$ python3 -q
>>> import numpy as np
>>> np.set_printoptions(suppress=True, linewidth=200)
>>> def rnd(a):
...     return np.round(a, 1) + 0
... 
>>> M = np.load("sample14.npy")
>>> M
array([[-8,  1,  1,  6],
       [ 6, -8,  1,  1],
       [ 1,  6, -8,  1],
       [ 1,  1,  6, -8]])
>>> # rank 3
>>> other = M[0, 0] * M[1:] - np.outer(M[1:, 0], M[0])
>>> other
array([[  0,  58, -14, -44],
       [  0, -49,  63, -14],
       [  0,  -9, -49,  58]])
>>> np.linalg.matrix_rank(other), np.linalg.matrix_rank(M)
(np.int64(2), np.int64(3))
>>> vec = np.array([3, -3, 2, -2])
>>> a = np.maximum(other @ vec, 0)
>>> other * (a > 1e-9)[:, None]
array([[  0,   0,   0,   0],
       [  0, -49,  63, -14],
       [  0,   0,   0,   0]])
>>> a
array([  0, 301,   0])
>>> print(other.T @ a)
[     0 -14749  18963  -4214]
>>> np.flatnonzero(a > 1e-9)
array([1])
>>> np.fft.fft(M[0])
array([  0.+0.j,  -9.+5.j, -14.+0.j,  -9.-5.j])
>>> rng = np.random.default_rng(574130)
>>> idx = rng.permutation(4)
>>> idx
array([2, 3, 1, 0])
>>> other = M[idx][:, idx]
>>> rnd(np.sort(np.abs(np.linalg.eigvals(other))))
array([ 0. , 10.3, 10.3, 14. ])
>>> print(np.allclose(other, M))
False
>>> print(np.diag(other))
[-8 -8 -8 -8]
>>> M[1] @ M[2]
np.int64(-49)
>>> rnd(np.linalg.norm(M[1], 1)), rnd(np.linalg.norm(M[1], np.inf))
(np.float64(16.0), np.float64(8.0))
>>> rnd(np.linalg.norm(M, axis=0))
array([10.1, 10.1, 10.1, 10.1])
>>> rnd(np.linalg.norm(M, "nuc"))
np.float64(34.6)
>>> m1 = np.load("arr.npy")
>>> m1
array([[-0.1, -0.7,  1.7,  1.7, -0.7,  2.3, -1.3,  0.8],
       [-0.1,  0.3, -1.9,  0.9,  1.2, -1.2, -0.8,  0.8],
       [-1.2,  1.4,  0.3,  0.3, -0.9,  0.1,  0. , -0.6],
       [-0.9,  0.5, -0.3, -0.6, -0.1, -1.1,  0. ,  0.6],
       [ 0.4,  0.3,  0.7,  0.7, -0.6, -0.4,  0.7, -0.8],
       [ 0.3,  1.6,  0.1,  2.8, -0.7,  0.4,  0.4,  1.8],
       [-0.3, -0.4, -0.1,  1. , -0.1,  0.1,  1.3, -0.5],
       [-1. , -1. ,  1.5, -9. , -5. , -4.5,  5. , -3.5],
       [ 1.7, -1.4, -1. ,  0.3,  0.9,  0.2,  0.5,  0.4],
       [ 2. ,  0.3,  0. ,  0.5, -0.2, -1.3, -1.5, -0.4],
       [-0.4,  0. , -0.7,  1.6,  0.3,  0.1, -1.4,  1.8],
       [-0.5, -1.3,  0.1,  1.7, -0.3,  1.5,  0.7, -0.5],
       [ 0.6, -0.8, -1.1,  0.2,  1.4,  1.4,  0.3, -0.7],
       [-0.4,  0.4, -0.4, -1.4,  0.4, -1. , -0.1, -1.8],
       [-0.2,  0.6,  1. , -0.5, -0.3, -1. ,  1.1,  1.1],
       [-0.9,  1. ,  0.2, -0.6, -0.3,  1.2, -1.1, -0.9],
       [ 1.1, -0.1,  1.6, -0.1, -1.4,  0.1,  1. , -0.8],
       [-1.3, -0.4, -0.2, -0.8,  0.1, -0.8,  0. ,  0.7],
       [-0.8,  0.9,  0.1,  0. ,  0.7,  0.1,  0.6, -0.8],
       [ 1.2,  0. , -0.2, -0.5, -0.6, -2. , -0.3, -0.3],
       [ 0. , -1.1, -0.9, -0.6, -0.5,  0.1, -0.8, -0.5],
       [ 0.4, -0.4, -0.2, -0.7,  0.2, -2. ,  0. , -0.8],
       [ 0.4, -0.7, -0.7, -0.1,  0.6, -1.4, -0.9,  0.3],
       [-1.5,  1.6,  0.2, -1. , -2.4,  0.8,  0.2, -0.1],
       [-0.2, -0.4, -0.1,  1. , -2.5, -2. ,  0.9,  0.2],
       [ 0. ,  0.9,  2.3, -1.3, -1.9,  0.4, -1.5,  0.7],
       [-0.2,  1.6,  0.7, -0.1,  1.3,  1.4,  0.1,  0.5],
       [ 0.3, -0.3,  0.9,  1.4,  0.1, -0.9,  0.2, -0.8],
       [ 0.9, -2.2, -1.5, -0.1,  1.1,  0.7,  0.2, -0.1],
       [-0.7,  1. ,  0.4, -1.4,  0. ,  1. ,  2.5,  1.7],
       [ 1. ,  0.7,  0.3, -0.5,  0. ,  0.5, -0.3, -0.5],
       [ 0.1,  0.3, -0.5,  0.1,  1.7, -1.5, -1.2, -2.2],
       [ 0. , -0.4,  0.4, -0.2,  1.7, -0.6, -1.4,  0. ],
       [ 0.5,  1.4, -1.4, -0.7,  1.7, -1.6,  0.1,  0.4]])
>>> W2 = m1[[25, 22]].astype(float)
>>> for _ in range(4):
...     idx = np.linalg.norm(m1[:, None] - W2, axis=-1).argmin(axis=1)
...     W2 = np.array([m1[idx == j].mean(axis=0) for j in range(2)])
... 
>>> idx
array([1, 1, 1, 1, 1, 1, 1, 0, 1, 1, 1, 1, 1, 1, 1, 1, 1, 1, 1, 1, 1, 1, 1, 0, 1, 0, 1, 1, 1, 0, 1, 1, 1, 1])
>>> np.bincount(idx)
array([ 4, 30])
>>> print(rnd(W2[1] - W2[0]))
[ 0.9 -0.6 -1.2  3.4  2.5  0.3 -1.6  0.2]
